% ipython --no-banner

In [1]: import numpy as np

In [2]: np.set_printoptions(precision=2, suppress=True, linewidth=200, floatmode="fixed")

In [3]: rd = lambda a: np.round(a, 2) + 0

In [4]: data = np.loadtxt("dump.csv", delimiter=",")

In [5]: print(rd(data))
[[ 0.11 -0.04  0.31]
 [-0.04  0.01 -0.11]
 [ 0.31 -0.11  0.88]]

In [6]: print(np.linalg.matrix_rank(data, rtol=0.1))
1

In [7]: print([round(float(x), 2) for x in np.linalg.svd(data, compute_uv=False)[:3]])
[1.0, 0.0, 0.0]

In [8]: vals, V = np.linalg.eigh(data)

In [9]: vec = np.array([-5, -1, 0])

In [10]: print(rd(np.abs(data).sum(axis=1).max()), rd(np.abs(vals).max()))
1.3 1.0

In [11]: print((np.sign(V[:, -1].round(6)) == np.sign(V[0, -1].round(6))).astype(int))
[1 0 1]

In [12]: print(rd(V * np.abs(vals) @ V.T))
[[ 0.11 -0.04  0.31]
 [-0.04  0.01 -0.11]
 [ 0.31 -0.11  0.88]]

In [13]: print(rd(vec @ data @ vec / (vec @ vec)), rd(vals[0]), rd(vals[-1]))
0.09 0.0 1.0

In [14]: P = np.triu(np.array([[4, -5, -5], [-3, 1, -2], [1, -4, 4]]), 1) + np.eye(3)

In [15]: out = P @ data @ np.linalg.inv(P)

In [16]: print(np.linalg.matrix_rank(out))
1

In [17]: print(rd(P @ data - data @ P))
[[-1.33  1.03 -3.37]
 [-0.61  0.03 -1.93]
 [ 0.00  1.53  1.30]]

In [18]: print(rd(np.poly(out)))
[ 1.00 -1.00  0.00  0.00]

In [19]: print(rd(out))
[[ -1.22  -5.65 -20.94]
 [ -0.65  -3.01 -11.15]
 [  0.31   1.41   5.23]]

In [20]: F = np.loadtxt("m.csv", delimiter=",")

In [21]: print(rd(F))
[[-6.68 -7.28 -1.56]
 [ 8.00 -1.80  5.73]
 [-8.40 -3.73 -3.95]
 [-2.99 -9.42  1.56]
 [-5.78  5.77 -5.77]
 [ 6.66 -4.57  5.89]
 [ 6.19 -5.25  5.84]
 [-5.48  6.11 -5.71]
 [ 8.49  0.30  5.27]
 [-3.96  7.53 -5.26]
 [ 3.74  9.22 -1.01]
 [ 5.55 -6.04  5.73]
 [ 2.27 -8.59  4.59]
 [-5.37  6.23 -5.69]
 [-7.31  3.44 -5.89]
 [-8.60 -1.81 -4.78]
 [ 7.61  5.92  2.65]
 [ 8.51  3.07  4.27]
 [ 8.58  1.12  5.02]
 [ 0.99 -9.12  3.97]
 [ 7.90  5.31  3.06]]

In [22]: # looks like rank 2

In [23]: dist = np.linalg.norm(F[:, None] - F[None], axis=-1)

In [24]: print(dist.shape)
(21, 21)

In [25]: print(rd(np.linalg.norm(F, axis=1)))
[10.00 10.00 10.00 10.00 10.00 10.00 10.00 10.00 10.00 10.00 10.00 10.00 10.00 10.00 10.00 10.00 10.00 10.00 10.00 10.00 10.00]

In [26]: print(dist.mean(axis=1).argmax())
2

In [27]: print(np.linalg.matrix_rank(dist ** 2))
3

In [28]: print(np.unravel_index(dist.round(6).argmax(), dist.shape))
(np.int64(7), np.int64(11))

In [29]: C2 = np.cov(F, rowvar=False)

In [30]: print(np.argsort(-F.std(axis=0).round(6), kind="stable"))
[0 1 2]

In [31]: print(rd(np.corrcoef(F[:, 0], F[:, 1])[0, 1]))
-0.01

In [32]: print(rd(np.median(F, axis=0)))
[2.27 0.30 2.65]

In [33]: print(np.argwhere(np.triu(np.abs(np.corrcoef(F.T)) > 0.8, 1)))
[[0 2]]

In [34]: vec = np.array([3, 4, 4])

In [35]: h1 = np.maximum(F @ vec, 0)

In [36]: print(np.flatnonzero(h1 > 1e-9))
[ 1  5  6  8 10 11 16 17 18 20]

In [37]: print(rd(F.T @ h1))
[3055.81  896.63 1606.58]

In [38]: print(rd(h1))
[ 0.00 39.70  0.00  0.00  0.00 25.29 20.96  0.00 47.75  0.00 44.04 15.40  0.00  0.00  0.00  0.00 57.11 54.85 50.28  0.00 57.18]

In [39]: vals, V = np.linalg.eigh(data)

In [40]: print(rd(np.linalg.svd(data, compute_uv=False)))
[1.00 0.00 0.00]

In [41]: print(rd(np.abs(V[:, -1])))
[0.33 0.12 0.94]

In [42]: print(rd(V.T @ data @ V))
[[0.00 0.00 0.00]
 [0.00 0.00 0.00]
 [0.00 0.00 1.00]]

In [43]: print(rd(vals.sum()), rd(np.trace(data)))
1.0 1.0

In [44]: print(rd(vals))
[0.00 0.00 1.00]

In [45]: m1 = np.loadtxt("a.csv", delimiter=",")

In [46]: print(m1)
[[-1.26 -0.12  1.72]
 [ 0.23 -0.39 -1.33]
 [-2.53 -0.51  2.79]
 [ 0.05  0.15  0.29]]

In [47]: print(rd(m1 @ np.linalg.pinv(m1) @ m1))
[[-1.26 -0.12  1.72]
 [ 0.23 -0.39 -1.33]
 [-2.53 -0.51  2.79]
 [ 0.05  0.15  0.29]]

In [48]: print(np.linalg.lstsq(m1[:-1].T, m1[-1])[2])
2

In [49]: print(np.abs(np.diag(np.linalg.qr(m1)[1])) > 1e-9)
[ True  True False]

In [50]: U, sv, Vt = np.linalg.svd(m1)

In [51]: print(np.argmax(sv[:-1] / (sv[1:] + 1e-6)) + 1)
2

In [52]: print(rd(sv))
[4.50 0.92 0.00]

In [53]: out = U[:, :2] @ np.diag(sv[:2]) @ Vt[:2]

In [54]: print(rd(np.abs(m1 - out).max()))
0.0

In [55]: print(rd(out))
[[-1.26 -0.12  1.72]
 [ 0.23 -0.39 -1.33]
 [-2.53 -0.51  2.79]
 [ 0.05  0.15  0.29]]

In [56]: print(rd(np.linalg.norm(m1 - out) / np.linalg.norm(m1)))
0.0

In [57]: print(np.linalg.matrix_rank(m1, rtol=0.05))
2

In [58]: print(np.linalg.matrix_rank(out))
2

In [59]: print(np.linalg.cond(F) > 100)
True

In [60]: E = np.array([[-1.4, 1.2, 0.9], [0.3, 0.5, 0.9], [1.4, 1.4, -2.6]])

In [61]: def softmax(z):
    ...:     e = np.exp(z - z.max(axis=-1, keepdims=True))
    ...:     return e / e.sum(axis=-1, keepdims=True)
    ...: 

In [62]: print(rd(softmax(10 * E[0])))
[0.00 0.95 0.05]

In [63]: print(rd(softmax(E[0] + 2)))
[0.04 0.55 0.41]

In [64]: scores = E @ E.T / np.sqrt(3)

In [65]: print(rd(softmax(scores + np.triu(np.full(scores.shape, -np.inf), 1))))
[[1.00 0.00 0.00]
 [0.48 0.52 0.00]
 [0.00 0.00 1.00]]

In [66]: print(softmax(scores).round(6).argmax(axis=1))
[0 1 2]

In [67]: vec = np.array([-2, 6, -4])

In [68]: h1 = np.maximum(E @ vec, 0)

In [69]: print(rd(h1))
[ 6.40  0.00 16.00]

In [70]: print(E * (h1 > 1e-9)[:, None])
[[-1.40  1.20  0.90]
 [ 0.00  0.00  0.00]
 [ 1.40  1.40 -2.60]]

In [71]: print(rd(np.tanh(E @ vec)))
[ 1.00 -0.83  1.00]
